% python3 -q
>>> import numpy as np
>>> np.set_printoptions(suppress=True, linewidth=200)
>>> rd = lambda a: np.round(a, 2) + 0
>>> A = np.array([[8, 9, 8, 0, 3, 1],
...     [3, 6, 7, 0, 7, 7],
...     [6, 4, 9, 7, 5, 7],
...     [5, 7, 8, 8, 0, 4]])
>>> print(A)
[[8 9 8 0 3 1]
 [3 6 7 0 7 7]
 [6 4 9 7 5 7]
 [5 7 8 8 0 4]]
>>> def softmax(z):
...     e = np.exp(z - z.max(axis=-1, keepdims=True))
...     return e / e.sum(axis=-1, keepdims=True)
... 
>>> print(rd(softmax(A).sum(axis=1)))
[1. 1. 1. 1.]
>>> print(rd(softmax(10 * A[1])))
[0.   0.   0.33 0.   0.33 0.33]
>>> print(rd(softmax(A[1] + 5)))
[0.01 0.11 0.3  0.   0.3  0.3 ]
>>> scores = A @ A.T / np.sqrt(6)
>>> print(rd(softmax(scores)[1] @ A))
[3.68 5.55 7.45 1.59 6.55 7.  ]
>>> print(rd(softmax(scores)))
[[1.   0.   0.   0.  ]
 [0.   0.77 0.23 0.  ]
 [0.   0.   1.   0.  ]
 [0.   0.   0.16 0.84]]
>>> F = np.load("dump.npy")
>>> print(F)
[[  2.35  -4.43  -1.76]
 [ -0.83  -6.2    0.88]
 [ -1.13  -2.8    2.03]
 [  2.88  -4.65  -5.45]
 [  0.1    2.23   5.88]
 [  0.2    1.24  -0.65]
 [ -0.6    4.93  -1.06]
 [  1.52  -1.11   0.02]
 [ -2.41  -0.92  -2.39]
 [  0.24  -0.71   7.79]
 [  2.37   1.52 -10.76]]
>>> vec = np.array([2, -4, 1])
>>> rhs = F @ vec
>>> print(rd(np.linalg.pinv(F) @ F))
[[1. 0. 0.]
 [0. 1. 0.]
 [0. 0. 1.]]
>>> try:
...     np.linalg.solve(F, rhs)
... except np.linalg.LinAlgError as e:
...     print(repr(e))
... 
LinAlgError('Last 2 dimensions of the array must be square')
>>> rng = np.random.default_rng(472)
>>> rhs = rhs + 0.02 * rng.normal(size=11)
>>> print(rd(rhs))
[ 20.65  24.04  10.96  18.92  -2.85  -5.21 -21.96   7.51  -3.49  11.1  -12.09]
>>> coef, *_ = np.linalg.lstsq(F, rhs)
>>> print([round(float(np.linalg.norm(np.linalg.solve(F.T @ F + lam * np.eye(3), F.T @ rhs))), 2) for lam in (0, 1, 10, 100)])
[4.58, 4.52, 4.12, 2.39]
>>> print(coef.round())
[ 2. -4.  1.]
>>> print(rd(F.T @ (rhs - F @ coef)))
[0. 0. 0.]
>>> Ac = F - F.mean(axis=1)
Traceback (most recent call last):
  File "<python-input-25>", line 1, in <module>
    Ac = F - F.mean(axis=1)
         ~~^~~~~~~~~~~~~~~~
ValueError: operands could not be broadcast together with shapes (11,3) (11,) 
>>> Ac = F - F.mean(axis=0)
>>> left, sigma, vt = np.linalg.svd(Ac, full_matrices=False)
>>> print(rd(Ac.mean(axis=0)))
[0. 0. 0.]
>>> print(np.abs(left[:, 0]).argmax())
10
>>> print((np.sign(left[:, 0]) == np.sign(left[0, 0])).astype(int))
[1 0 0 1 0 1 1 0 1 0 1]
>>> print(rd(np.abs(vt[-1])))
[0.98 0.09 0.16]
>>> print(np.searchsorted(np.cumsum(sigma ** 2) / (sigma ** 2).sum(), 0.9) + 1)
2
>>> left, sigma = np.linalg.svd(F)
Traceback (most recent call last):
  File "<python-input-33>", line 1, in <module>
    left, sigma = np.linalg.svd(F)
    ^^^^^^^^^^^
ValueError: too many values to unpack (expected 2)
>>> left, sigma, vt = np.linalg.svd(F, full_matrices=False)
>>> print(rd(left.T @ left))
[[1. 0. 0.]
 [0. 1. 0.]
 [0. 0. 1.]]
>>> print(rd(np.sqrt((sigma ** 2).sum())), rd(np.linalg.norm(F)))
20.23 20.23
>>> print(rd(sigma / sigma[0]))
[1.   0.69 0.29]
>>> print(rd(sigma))
[16.24 11.12  4.66]
>>> print(np.abs(left[:, 0]).round(6).argmax())
10
>>> print(rd(vt @ vt.T))
[[1. 0. 0.]
 [0. 1. 0.]
 [0. 0. 1.]]
>>> print(rd(np.abs(vt[0])))
[0.17 0.08 0.98]
>>> cent = np.array([[1, -1, -1], [0, 1, 0]])
>>> feats = np.repeat(cent, 10 // 2, axis=0)
>>> feats = feats + 0.1 * rng.normal(size=feats.shape)
>>> print(rd(feats))
[[ 1.08 -0.97 -0.98]
 [ 1.   -1.05 -0.77]
 [ 0.92 -1.09 -0.95]
 [ 0.99 -0.91 -0.87]
 [ 1.04 -0.88 -1.01]
 [ 0.03  1.03  0.01]
 [-0.08  0.89 -0.16]
 [ 0.05  0.9   0.01]
 [-0.07  1.11 -0.02]
 [ 0.    1.11  0.1 ]]
>>> lab = rng.permutation(3)
>>> M2 = feats[:, lab] * rng.choice([-1, 1], 3)
>>> print(rd(M2))
[[-0.97  1.08 -0.98]
 [-1.05  1.   -0.77]
 [-1.09  0.92 -0.95]
 [-0.91  0.99 -0.87]
 [-0.88  1.04 -1.01]
 [ 1.03  0.03  0.01]
 [ 0.89 -0.08 -0.16]
 [ 0.9   0.05  0.01]
 [ 1.11 -0.07 -0.02]
 [ 1.11  0.    0.1 ]]
>>> left, _, vt = np.linalg.svd(feats.T @ M2)
>>> print(lab)
[1 0 2]
>>> M2 = np.c_[feats[:, :2] @ np.array([[-4, -5], [0, 1]]), np.array([4, -3, 2, 3, 0, -5, 5, 5, -1, 3])]
>>> print(rd(M2))
[[-4.33 -6.38  4.  ]
 [-3.98 -6.03 -3.  ]
 [-3.68 -5.69  2.  ]
 [-3.97 -5.87  3.  ]
 [-4.16 -6.07  0.  ]
 [-0.12  0.88 -5.  ]
 [ 0.32  1.3   5.  ]
 [-0.2   0.66  5.  ]
 [ 0.27  1.45 -1.  ]
 [-0.01  1.09  3.  ]]
>>> print(rd(np.linalg.norm(M2 - feats @ np.linalg.lstsq(feats, M2)[0], axis=0)))
[0.   0.   9.83]
>>> print(rd(np.linalg.norm(np.linalg.qr(feats)[0].T @ M2, axis=0) ** 2 / ((M2 ** 2).sum(axis=0) + 1e-12)))
[1.   1.   0.21]
>>> Ac = M2 - M2.mean(axis=0)
>>> left, sigma, vt = np.linalg.svd(Ac, full_matrices=False)
>>> print(rd(sigma ** 2 / (sigma ** 2).sum()))
[0.61 0.39 0.  ]
>>> print(np.abs(vt[0]).argmax())
1
>>> print(np.linalg.matrix_rank(Ac))
3
>>> print((np.sign(left[:, 0]) == np.sign(left[0, 0])).astype(int))
[1 1 1 1 1 0 0 0 0 0]
>>> Ac = (feats - feats.mean(axis=0)) / feats.std(axis=0)
>>> print(np.argwhere(np.abs(Ac) > 2))
[]
>>> coef = np.linalg.lstsq(np.delete(Ac, 2, axis=1), Ac[:, 2])[0]
>>> print(rd(1 - np.var(Ac[:, 2] - np.delete(Ac, 2, axis=1) @ coef)))
0.96
>>> cov = np.cov(feats, rowvar=False)
>>> print(rd(np.corrcoef(feats.T)))
[[ 1.   -0.99 -0.97]
 [-0.99  1.    0.98]
 [-0.97  0.98  1.  ]]
>>> print(np.argwhere(np.triu(np.abs(np.corrcoef(feats.T)) > 0.8, 1)))
[[0 1]
 [0 2]
 [1 2]]
>>> print(rd(np.median(feats, axis=0)))
[ 0.48  0.01 -0.47]
>>> print(rd(np.linalg.eigvalsh(cov)[::-1]))
[1.62 0.01 0.01]
>>> m1 = np.loadtxt("test15.csv", delimiter=",")
>>> print(rd(m1))
[[ 1.    0.    0.    0.    0.  ]
 [ 0.   -0.5   0.    0.    0.87]
 [ 0.    0.    1.    0.    0.  ]
 [ 0.    0.    0.    1.    0.  ]
 [ 0.   -0.87  0.    0.   -0.5 ]]
>>> # 4 groups of indices that never mix
>>> vec = np.array([0, 0, 0, 0, 1])
>>> print([p for p in range(1, 25) if np.allclose(np.linalg.matrix_power(m1, p), np.eye(5))])
[3, 6, 9, 12, 15, 18, 21, 24]
>>> print(5 - np.linalg.matrix_rank(m1 - np.eye(5), tol=1e-8))
3
>>> print(rd(m1.T @ (m1 @ vec)))
[0. 0. 0. 0. 1.]
>>> lab = rng.permutation(5)
>>> print(lab)
[0 3 1 2 4]
>>> M2 = m1[lab][:, lab]
>>> print(rd(M2))
[[ 1.    0.    0.    0.    0.  ]
 [ 0.    1.    0.    0.    0.  ]
 [ 0.    0.   -0.5   0.    0.87]
 [ 0.    0.    0.    1.    0.  ]
 [ 0.    0.   -0.87  0.   -0.5 ]]
>>> print(np.trace(M2))
2.0
>>> print(rd(np.diag(M2)))
[ 1.   1.  -0.5  1.  -0.5]
>>> print(np.allclose(M2, m1))
False
>>> print(rd(np.sort(np.abs(np.linalg.eigvals(M2)))))
[1. 1. 1. 1. 1.]
>>> vec = np.array([-3, 2, 3, -3, 3])
>>> print(rd(np.sort(np.abs(np.degrees(np.angle(np.linalg.eigvals(M2)))))))
[  0.   0.   0. 120. 120.]
>>> print(5 - np.linalg.matrix_rank(M2 - np.eye(5), tol=1e-8))
3
>>> print([p for p in range(1, 25) if np.allclose(np.linalg.matrix_power(M2, p), np.eye(5))])
[3, 6, 9, 12, 15, 18, 21, 24]
>>> r0, r1 = m1[2], m1[1]
>>> print(r0 @ r0)
1.0
>>> p = (r0 @ r1) / (r0 @ r0) * r0
>>> print(rd(np.linalg.norm(r0 + r1) ** 2 + np.linalg.norm(r0 - r1) ** 2))
4.0
>>> print(rd(r1 - p))
[ 0.   -0.5   0.    0.    0.87]
>>> mat = np.load("block19.npy")
>>> print(mat)
[[0 0 1 0 2]
 [0 0 1 2 1]
 [0 0 0 1 3]
 [0 0 0 0 1]
 [0 0 0 0 0]]
>>> M2 = np.array([[-1, 2, 2], [-1, -2, 0], [0, 0, 0], [-2, 0, 0], [1, -2, 1]])
>>> print(np.einsum("ik,kj->ij", mat, M2))
[[ 2 -4  2]
 [-3 -2  1]
 [ 1 -6  3]
 [ 1 -2  1]
 [ 0  0  0]]
>>> print(np.linalg.matrix_rank(mat @ M2))
2
>>> print(np.einsum("ij->j", mat))
[0 0 2 3 7]
>>> print(mat @ M2)
[[ 2 -4  2]
 [-3 -2  1]
 [ 1 -6  3]
 [ 1 -2  1]
 [ 0  0  0]]
>>> print(rd(np.sort(np.linalg.eigvals(mat))))
[0. 0. 0. 0. 0.]
>>> print(mat @ mat)
[[0 0 0 1 3]
 [0 0 0 1 5]
 [0 0 0 0 1]
 [0 0 0 0 0]
 [0 0 0 0 0]]
>>> try:
...     np.linalg.inv(mat)
... except np.linalg.LinAlgError as e:
...     print(e)
... 
Singular matrix
>>> print(np.prod(np.diag(mat)), rd(np.linalg.det(mat)))
0 0.0
>>> print(np.linalg.matrix_rank(mat - mat[0, 0] * np.eye(5)))
3
>>> print(softmax(mat[4]))
[0.2 0.2 0.2 0.2 0.2]
>>> print(rd(softmax(mat).sum(axis=1)))
[1. 1. 1. 1. 1.]
>>> print(softmax(mat[4] + 5))
[0.2 0.2 0.2 0.2 0.2]
>>> scores = mat @ mat.T / np.sqrt(5)
>>> print(rd(softmax(scores + np.triu(np.full(scores.shape, -np.inf), 1))))
[[1.   0.   0.   0.   0.  ]
 [0.21 0.79 0.   0.   0.  ]
 [0.13 0.08 0.78 0.   0.  ]
 [0.26 0.17 0.41 0.17 0.  ]
 [0.2  0.2  0.2  0.2  0.2 ]]
>>> print(softmax(scores).round(6).argmax(axis=1))
[2 1 2 2 0]
>>> lab = rng.permutation(5)
>>> print(lab)
[4 1 3 0 2]
>>> M2 = mat[lab][:, lab]
>>> print(np.allclose(M2, mat))
False
>>> th = np.radians(180)
>>> r_ = np.eye(5)
>>> r_[3, 3] = r_[1, 1] = np.cos(th)
>>> r_[3, 1], r_[1, 3] = -np.sin(th), np.sin(th)
>>> print(rd(r_))
[[ 1.  0.  0.  0.  0.]
 [ 0. -1.  0.  0.  0.]
 [ 0.  0.  1.  0.  0.]
 [ 0.  0.  0. -1.  0.]
 [ 0.  0.  0.  0.  1.]]
>>> M2 = mat @ r_.T
>>> print(rd(np.linalg.svd(mat, compute_uv=False)), rd(np.linalg.svd(M2, compute_uv=False)))
[4.23 1.78 0.99 0.   0.  ] [4.23 1.78 0.99 0.   0.  ]
>>> print(rd(np.abs(M2 - mat).max(axis=0)))
[0. 0. 0. 4. 0.]
>>> print(np.allclose(np.linalg.norm(mat, axis=1), np.linalg.norm(M2, axis=1)))
True
>>> print(rd(M2))
[[ 0.  0.  1.  0.  2.]
 [ 0.  0.  1. -2.  1.]
 [ 0.  0.  0. -1.  3.]
 [ 0.  0.  0.  0.  1.]
 [ 0.  0.  0.  0.  0.]]
>>> E = np.array([[-0.3, -0.8, 0.5, 0.1],
...     [1.8, -2.5, 0.3, -1.1],
...     [-0.5, 0.9, -0.1, -0.4],
...     [0.7, -0.2, 0.7, -0.5],
...     [0.4, 1.0, 0.5, -1.2],
...     [-0.2, -1.5, 0.4, -1.7],
...     [0.2, -0.7, 0.3, -0.3],
...     [-0.3, -1.0, 0.6, 1.1],
...     [-0.7, 0.2, 0.0, 1.0],
...     [-0.5, -0.2, -0.9, -1.0],
...     [-0.5, 0.7, -1.0, -2.4],
...     [0.3, -0.1, -0.3, 0.3],
...     [-0.2, 0.7, 0.2, 1.7],
...     [0.4, 0.8, 1.5, 0.7],
...     [-0.1, 0.7, 2.2, -0.5]])
>>> E[:, 1] = 2 * E[:, 2] + 0.02 * rng.normal(size=15)
>>> print(rd(E))
[[-0.3   1.01  0.5   0.1 ]
 [ 1.8   0.63  0.3  -1.1 ]
 [-0.5  -0.21 -0.1  -0.4 ]
 [ 0.7   1.38  0.7  -0.5 ]
 [ 0.4   1.02  0.5  -1.2 ]
 [-0.2   0.8   0.4  -1.7 ]
 [ 0.2   0.63  0.3  -0.3 ]
 [-0.3   1.2   0.6   1.1 ]
 [-0.7  -0.01  0.    1.  ]
 [-0.5  -1.79 -0.9  -1.  ]
 [-0.5  -1.98 -1.   -2.4 ]
 [ 0.3  -0.6  -0.3   0.3 ]
 [-0.2   0.4   0.2   1.7 ]
 [ 0.4   3.03  1.5   0.7 ]
 [-0.1   4.39  2.2  -0.5 ]]
>>> lab = rng.permutation(3)
>>> M2 = F[:, lab] * rng.choice([-1, 1], 3)
>>> print(M2)
[[-4.43 -2.35  1.76]
 [-6.2   0.83 -0.88]
 [-2.8   1.13 -2.03]
 [-4.65 -2.88  5.45]
 [ 2.23 -0.1  -5.88]
 [ 1.24 -0.2   0.65]
 [ 4.93  0.6   1.06]
 [-1.11 -1.52 -0.02]
 [-0.92  2.41  2.39]
 [-0.71 -0.24 -7.79]
 [ 1.52 -2.37 10.76]]
>>> left, _, vt = np.linalg.svd(F.T @ M2)
>>> print(rd(left @ vt))
[[ 0. -1.  0.]
 [ 1.  0.  0.]
 [ 0.  0. -1.]]
>>> print(lab)
[1 0 2]
